In [1]: import numpy as np

In [2]: import numpy.linalg as la

In [3]: np.set_printoptions(suppress=True, linewidth=100)

In [4]: rnd = lambda a: np.round(a, 3) + 0

In [5]: data = np.load("out11.npy")

In [6]: data
Out[6]: 
array([[ 1,  1, -1, -1, -1, -1,  1,  1],
       [ 1,  1,  1,  1, -1, -1, -1, -1],
       [ 1,  1,  1,  1,  1,  1,  1,  1],
       [ 1, -1,  1, -1, -1,  1, -1,  1]])

In [7]: vec = np.array([2, 2, 0, 1, 2, 1, 2, 2])

In [8]: h = np.maximum(data @ vec, 0)

In [9]: np.maximum(data @ vec, 0) - np.maximum(-data @ vec, 0)
Out[9]: array([ 4, -2, 12, -2])

In [10]: np.maximum(data @ (3 * vec), 0)
Out[10]: array([12,  0, 36,  0])

In [11]: data * (h > 1e-9)[:, None]
Out[11]: 
array([[ 1,  1, -1, -1, -1, -1,  1,  1],
       [ 0,  0,  0,  0,  0,  0,  0,  0],
       [ 1,  1,  1,  1,  1,  1,  1,  1],
       [ 0,  0,  0,  0,  0,  0,  0,  0]])

In [12]: data.T @ h
Out[12]: array([16, 16,  8,  8,  8,  8, 16, 16])

In [13]: print(np.flatnonzero(h > 1e-9))
[0 2]

In [14]: A = np.loadtxt("sample16.csv", delimiter=",")

In [15]: A
Out[15]: 
array([[  1. ,  -0.1,   0.7,  -0.6,  -0.5],
       [ -0.2,  -0.2,   1.1,   0.2,  -0.1],
       [  0.9,   0.4,  -0.3,   0.1,   1.1],
       [  1.7,   0.1,  -0.5,   0. ,  -2.6],
       [ -0.5,   0.9,  -0.5,  -0.4,  -0.4],
       [  0.5,  -0.5,  -1.3,   1. ,  -0.6],
       [ -0.4,   0.9,  -0.2,   0.7,   1.3],
       [ -0.4,   0.5,  -0.3,  -1. ,  -0.8],
       [ -0.6,   0.5,  -0.5,   0.3,  -1.1],
       [ -1.2,  -0.3,   2.1,  -0.2,   0.5],
       [ -0.5,  -0.5,   0.7,   0.4,   0.3],
       [  0. ,   0.5,  -0.3,  -0.4,   0.5],
       [ -0.8,  -1.3,  -0.9,  -1. ,   0.6],
       [ -0.9,   0.1,   1.2,  -0.4,   1.1],
       [  0. ,  -1. ,   1.7,  -2.2,   0.7],
       [  0.6,  -1.5,   0.2,   0.1,   0. ],
       [  2.2,   0. ,  -1.6,  -1.3,  -0.1],
       [ 14. ,  26. , -26. ,   0. ,   8. ],
       [ -1.1,  -0.7,   1. ,  -0.5,  -0.9],
       [  0. ,   0.4,   1.5,  -0.9,  -0.8],
       [ -0.5,  -0.3,  -0.2,  -0.3,   0.6],
       [  0.1,  -1.4,   0.2,   0.2,   0.2],
       [  0. ,   0. ,   1.8,   1.3,  -1.4],
       [  0.3,   0.6,  -0.4,  -0.2,  -1.6],
       [ -0.1,   1.4,  -2.1,  -0.2,  -1.8]])

In [16]: # row 17 dominates

In [17]: f, v = A[21], A[23]

In [18]: f @ v
Out[18]: np.float64(-1.25)

In [19]: print(f @ f)
2.09

In [20]: p = (f @ v) / (f @ f) * f

In [21]: rnd(la.norm(f + v) ** 2 + la.norm(f - v) ** 2)
Out[21]: np.float64(10.6)

In [22]: print(rnd(v - p))
[ 0.36  -0.237 -0.28  -0.08  -1.48 ]
